% python3 -q
>>> import numpy as np
>>> np.set_printoptions(suppress=True, linewidth=100)
>>> A = np.loadtxt("sample13.csv", delimiter=",")
>>> A.round(3)
array([[0.5  , 0.   , 0.5  , 0.   ],
       [0.   , 1.   , 0.   , 0.   ],
       [0.   , 0.333, 0.667, 0.   ],
       [0.333, 0.333, 0.   , 0.333]])
>>> w, evecs = np.linalg.eig(A)
>>> np.round(np.sort(np.linalg.eigvals(A @ A)), 3)
array([0.111, 0.25 , 0.444, 1.   ])
>>> A @ evecs[:, 0] - w[0] * evecs[:, 0]
array([0., 0., 0., 0.])
>>> np.round(np.sort(np.linalg.eigvals(np.linalg.inv(A))), 3)
array([1. , 1.5, 2. , 3. ])
>>> np.round(A.ravel(order="F"), 3)
array([0.5  , 0.   , 0.   , 0.333, 0.   , 1.   , 0.333, 0.333, 0.5  , 0.   , 0.667, 0.   , 0.   ,
       0.   , 0.   , 0.333])
>>> np.round(A.reshape(-1, 2), 3)
array([[0.5  , 0.   ],
       [0.5  , 0.   ],
       [0.   , 1.   ],
       [0.   , 0.   ],
       [0.   , 0.333],
       [0.667, 0.   ],
       [0.333, 0.333],
       [0.   , 0.333]])
>>> np.round(A.reshape(2, -1), 3)
array([[0.5  , 0.   , 0.5  , 0.   , 0.   , 1.   , 0.   , 0.   ],
       [0.   , 0.333, 0.667, 0.   , 0.333, 0.333, 0.   , 0.333]])
>>> blk = A.reshape(4, 2, -1)
>>> np.einsum("ihd,jhd->hij", blk, blk).shape
(2, 4, 4)
>>> np.round(np.einsum("ihd,ihd->ih", blk, blk), 3)
array([[0.25 , 0.25 ],
       [1.   , 0.   ],
       [0.111, 0.444],
       [0.222, 0.111]])
>>> blk[:, 0].round(3)
array([[0.5  , 0.   ],
       [0.   , 1.   ],
       [0.   , 0.333],
       [0.333, 0.333]])
>>> np.round(blk.sum(axis=1), 3)
array([[1.   , 0.   ],
       [0.   , 1.   ],
       [0.667, 0.333],
       [0.333, 0.667]])
>>> blk.shape
(4, 2, 2)
>>> A2 = np.array([[3, 0, 2, 0, 2, 0, 0],
...     [0, 2, 2, 0, 0, 2, 2],
...     [0, 1, 1, 1, 2, 1, 1],
...     [2, 3, 3, 0, 1, 2, 1],
...     [2, 1, 0, 2, 3, 0, 2],
...     [0, 1, 1, 3, 1, 2, 2],
...     [2, 2, 0, 1, 3, 3, 2]])
>>> J = A2 - A2.T
>>> J
array([[ 0,  0,  2, -2,  0,  0, -2],
       [ 0,  0,  1, -3, -1,  1,  0],
       [-2, -1,  0, -2,  2,  0,  1],
       [ 2,  3,  2,  0, -1, -1,  0],
       [ 0,  1, -2,  1,  0, -1, -1],
       [ 0, -1,  0,  1,  1,  0, -1],
       [ 2,  0, -1,  0,  1,  1,  0]])
>>> x = np.array([3, 2, 2, 3, 0, 3, 1])
>>> np.round(np.linalg.eigvals(J).real, 3) + 0
array([0., 0., 0., 0., 0., 0., 0.])
>>> np.round(np.linalg.det(J), 3)
np.float64(0.0)
>>> Q = np.linalg.solve(np.eye(7) - J, np.eye(7) + J)
>>> np.round(Q @ Q.T, 3) + 0
array([[1., 0., 0., 0., 0., 0., 0.],
       [0., 1., 0., 0., 0., 0., 0.],
       [0., 0., 1., 0., 0., 0., 0.],
       [0., 0., 0., 1., 0., 0., 0.],
       [0., 0., 0., 0., 1., 0., 0.],
       [0., 0., 0., 0., 0., 1., 0.],
       [0., 0., 0., 0., 0., 0., 1.]])
